$ ipython --no-banner

In [1]: import numpy as np

In [2]: np.set_printoptions(precision=2, suppress=True, linewidth=120)

In [3]: mat = np.diag(np.array([1, 1, 3, 0, 0, -1, -2, 1, 2])) + 3 * np.eye(9, k=1) + 3 * np.eye(9, k=-1)

In [4]: print(mat)
[[ 1.  3.  0.  0.  0.  0.  0.  0.  0.]
 [ 3.  1.  3.  0.  0.  0.  0.  0.  0.]
 [ 0.  3.  3.  3.  0.  0.  0.  0.  0.]
 [ 0.  0.  3.  0.  3.  0.  0.  0.  0.]
 [ 0.  0.  0.  3.  0.  3.  0.  0.  0.]
 [ 0.  0.  0.  0.  3. -1.  3.  0.  0.]
 [ 0.  0.  0.  0.  0.  3. -2.  3.  0.]
 [ 0.  0.  0.  0.  0.  0.  3.  1.  3.]
 [ 0.  0.  0.  0.  0.  0.  0.  3.  2.]]

In [5]: rng = np.random.default_rng(68)

In [6]: idx = rng.permutation(9)

In [7]: print(idx)
[4 6 2 8 7 3 1 5 0]

In [8]: A2 = mat[idx][:, idx]

In [9]: print(np.diag(A2))
[ 0. -2.  3.  2.  1.  0.  1. -1.  1.]

In [10]: print(np.allclose(A2, mat))
False

In [11]: print(np.sort(np.abs(np.linalg.eigvals(A2))))
[0.65 1.25 2.51 2.78 4.11 4.2  5.37 6.25 6.83]

In [12]: print(np.trace(A2))
5.0

In [13]: A2 = np.linalg.invert(mat)
---------------------------------------------------------------------------
AttributeError                            Traceback (most recent call last)
Cell In[13], line 1
----> 1 A2 = np.linalg.invert(mat)

AttributeError: module 'numpy.linalg' has no attribute 'invert'

In [14]: A2 = np.linalg.inv(mat)

In [15]: print(np.allclose(A2, mat.T))
False

In [16]: print((np.abs(A2) > 1e-9).astype(int))
[[1 1 1 1 1 1 1 1 1]
 [1 1 1 1 1 1 1 1 1]
 [1 1 1 1 1 1 1 1 1]
 [1 1 1 1 1 1 1 1 1]
 [1 1 1 1 1 1 1 1 1]
 [1 1 1 1 1 1 1 1 1]
 [1 1 1 1 1 1 1 1 1]
 [1 1 1 1 1 1 1 1 1]
 [1 1 1 1 1 1 1 1 1]]

In [17]: u = np.array([1, 0, 0])

In [18]: print(np.polyval(u, mat[8]))
[0. 0. 0. 0. 0. 0. 0. 9. 4.]

In [19]: print(np.array([np.convolve(row, u, "same") for row in mat]))
[[ 3.  0.  0.  0.  0.  0.  0.  0.  0.]
 [ 1.  3.  0.  0.  0.  0.  0.  0.  0.]
 [ 3.  3.  3.  0.  0.  0.  0.  0.  0.]
 [ 0.  3.  0.  3.  0.  0.  0.  0.  0.]
 [ 0.  0.  3.  0.  3.  0.  0.  0.  0.]
 [ 0.  0.  0.  3. -1.  3.  0.  0.  0.]
 [ 0.  0.  0.  0.  3. -2.  3.  0.  0.]
 [ 0.  0.  0.  0.  0.  3.  1.  3.  0.]
 [ 0.  0.  0.  0.  0.  0.  3.  2.  0.]]

In [20]: print(np.convolve(mat[8], u))
[0. 0. 0. 0. 0. 0. 0. 3. 2. 0. 0.]

In [21]: print(np.round(np.linalg.eigvalsh(mat).min(), 2))
-6.25

In [22]: print(np.all(np.linalg.eigvalsh(mat) > 0))
False

In [23]: E = np.array([[2, 0, 3, 2, 0, 0],
    ...:     [0, 0, 0, 0, 3, -1],
    ...:     [-3, 0, 0, -3, 0, 0],
    ...:     [-1, 0, 0, 2, 0, 0],
    ...:     [0, -3, 0, 0, -3, 0],
    ...:     [0, -3, 0, 0, 0, 2]])

In [24]: assert E == E.T
---------------------------------------------------------------------------
ValueError                                Traceback (most recent call last)
Cell In[24], line 1
----> 1 assert E == E.T

ValueError: The truth value of an array with more than one element is ambiguous. Use a.any() or a.all()

In [25]: print((E + E.T) / 2)
[[ 2.   0.   0.   0.5  0.   0. ]
 [ 0.   0.   0.   0.   0.  -2. ]
 [ 0.   0.   0.  -1.5  0.   0. ]
 [ 0.5  0.  -1.5  2.   0.   0. ]
 [ 0.   0.   0.   0.  -3.   0. ]
 [ 0.  -2.   0.   0.   0.   2. ]]

In [26]: print(np.allclose(E @ E.T, E.T @ E))
False

In [27]: print(round(np.linalg.det(E), 2))
729.0

In [28]: print(np.allclose(E, E.T))
False

In [29]: print(E @ E)
[[ -7   0   6  -1   0   0]
 [  0  -6   0   0  -9  -2]
 [ -3   0  -9 -12   0   0]
 [ -4   0  -3   2   0   0]
 [  0   9   0   0   0   3]
 [  0  -6   0   0  -9   7]]

In [30]: O, evecs = np.linalg.qr(E[:, :2])[0], np.linalg.qr(E[:, 2:])[0]

In [31]: s = np.linalg.svd(O.T @ evecs, compute_uv=False)

In [32]: print((s > 0.9).sum())
0

In [33]: x = np.array([-2, -6, -2, -8, -3, -3])

In [34]: print(np.sign((E @ x).round(6)))
[-1 -1  1 -1  1  1]

In [35]: idx = rng.permutation(6)

In [36]: A2 = E[:, idx] * rng.choice([-1, 1], 6)

In [37]: print(A2)
[[-2  0  0  2  0  3]
 [ 0  1 -3  0  0  0]
 [ 3  0  0 -3  0  0]
 [ 1  0  0  2  0  0]
 [ 0  0  3  0  3  0]
 [ 0 -2  0  0  3  0]]

In [38]: Uu, _, Vt = np.linalg.svd(E.T @ A2)

In [39]: print(np.round(Uu @ Vt, 2) + 0)
[[-1.  0.  0.  0.  0.  0.]
 [ 0.  0.  0.  0. -1.  0.]
 [ 0.  0.  0.  0.  0.  1.]
 [ 0.  0.  0.  1.  0.  0.]
 [ 0.  0. -1.  0.  0.  0.]
 [ 0. -1.  0.  0.  0.  0.]]

In [40]: F = np.load("dump.npy")

In [41]: print(F)
[[ 0.01 -0.22  0.04 -0.02 -1.09]
 [ 0.   -0.15 -0.02  2.89  0.08]
 [ 0.01 -0.1   0.04  7.55  1.34]
 [ 0.    0.38  0.06 -6.93 -1.04]
 [ 0.01  0.26 -0.01  3.71  1.03]
 [-0.01 -0.27 -0.07  0.13  0.76]
 [-0.02 -0.36  0.03 -5.92  0.48]
 [ 0.01 -0.01  0.    4.39  2.08]
 [ 0.   -0.03 -0.08  1.77 -0.02]
 [ 0.01 -0.27 -0.04  0.85  0.42]
 [ 0.   -0.25  0.01  1.57 -0.13]
 [-0.01  0.09 -0.06  1.51  1.  ]
 [ 0.   -0.15  0.13 -3.82  0.41]
 [ 0.    0.36 -0.04 -3.31  1.72]
 [ 0.   -0.06 -0.03 -2.55  0.14]
 [ 0.01 -0.07  0.08 -3.68  0.17]
 [-0.01  0.14 -0.06 -4.68 -0.93]
 [ 0.   -0.19  0.   -5.35  1.19]
 [ 0.    0.25 -0.01  2.43 -1.04]
 [ 0.    0.17 -0.05  4.48 -0.56]
 [ 0.01  0.04  0.   -3.27 -2.6 ]
 [-0.01  0.21  0.01  4.24 -0.7 ]
 [ 0.    0.01 -0.09  6.65 -0.28]
 [-0.01 -0.17  0.03 -2.49 -2.05]
 [ 0.    0.23 -0.07  2.29 -0.64]
 [ 0.    0.02 -0.01 -7.72  0.3 ]]

In [42]: cen = F - F.mean(axis=0)

In [43]: evecs = np.linalg.svd(cen)[2][:4]

In [44]: A2 = cen - cen @ evecs.T @ evecs

In [45]: print((cen @ evecs.T).std(axis=0))
[4.19 1.07 0.2  0.05]

In [46]: print(np.round(np.cov(cen @ evecs.T, rowvar=False), 2) + 0)
[[18.24  0.    0.    0.  ]
 [ 0.    1.18  0.    0.  ]
 [ 0.    0.    0.04  0.  ]
 [ 0.    0.    0.    0.  ]]

In [47]: print(np.linalg.norm(A2, axis=1).round(6).argmax())
6

In [48]: def softmax(z):
    ...:     e = np.exp(z - z.max(axis=-1, keepdims=True))
    ...:     return e / e.sum(axis=-1, keepdims=True)
    ...: 

In [49]: print(np.round(softmax(F[13] + 4), 2) + 0)
[0.11 0.16 0.11 0.   0.62]

In [50]: print(np.round(softmax(10 * F[13]), 2) + 0)
[0. 0. 0. 0. 1.]

In [51]: print(np.round(softmax(F[13]), 2) + 0)
[0.11 0.16 0.11 0.   0.62]

In [52]: att = F @ F.T / np.sqrt(5)

In [53]: print(softmax(att).round(6).argmax(axis=1))
[20  2  2 25  2  7 25  2  2  2  2  2 25 25 25 25 25 25  2  2  3  2  2  3  2 25]

In [54]: M = np.loadtxt("sample6.csv", delimiter=",")

In [55]: print(M)
[[ 40.   0.   0.   0.   5.   0.   0.   2.   5.   1.]
 [  5. -10.   2.   1.   5.   1.   4.   2.   5.   1.]
 [  1.   0.   1.   1.   3.   0.   0.   3.   3.   0.]
 [  2.   3.   4. -13.   5.   0.   2.   4.   4.   1.]
 [  0.   4.   4.   5.   8.   1.   4.   2.   0.   1.]
 [  0.   5.   0.   5.   0. -15.   4.   4.   4.   3.]
 [  2.   1.   1.   3.   2.   3.  24.   5.   1.   1.]
 [  0.   1.   0.   3.   2.   4.   3.  33.   5.   2.]
 [  3.   4.   0.   1.   3.   0.   1.   1.  30.   2.]
 [  3.   0.   5.   5.   1.   2.   5.   5.   4. -28.]]

In [56]: u = np.array([1, 0, 3, 2, 3, 3, 0, 3, 1, 0])

In [57]: A2 = M + np.outer(u, np.eye(10)[7])

In [58]: print(np.linalg.matrix_rank(np.linalg.inv(A2) - np.linalg.inv(M), tol=1e-8))
1
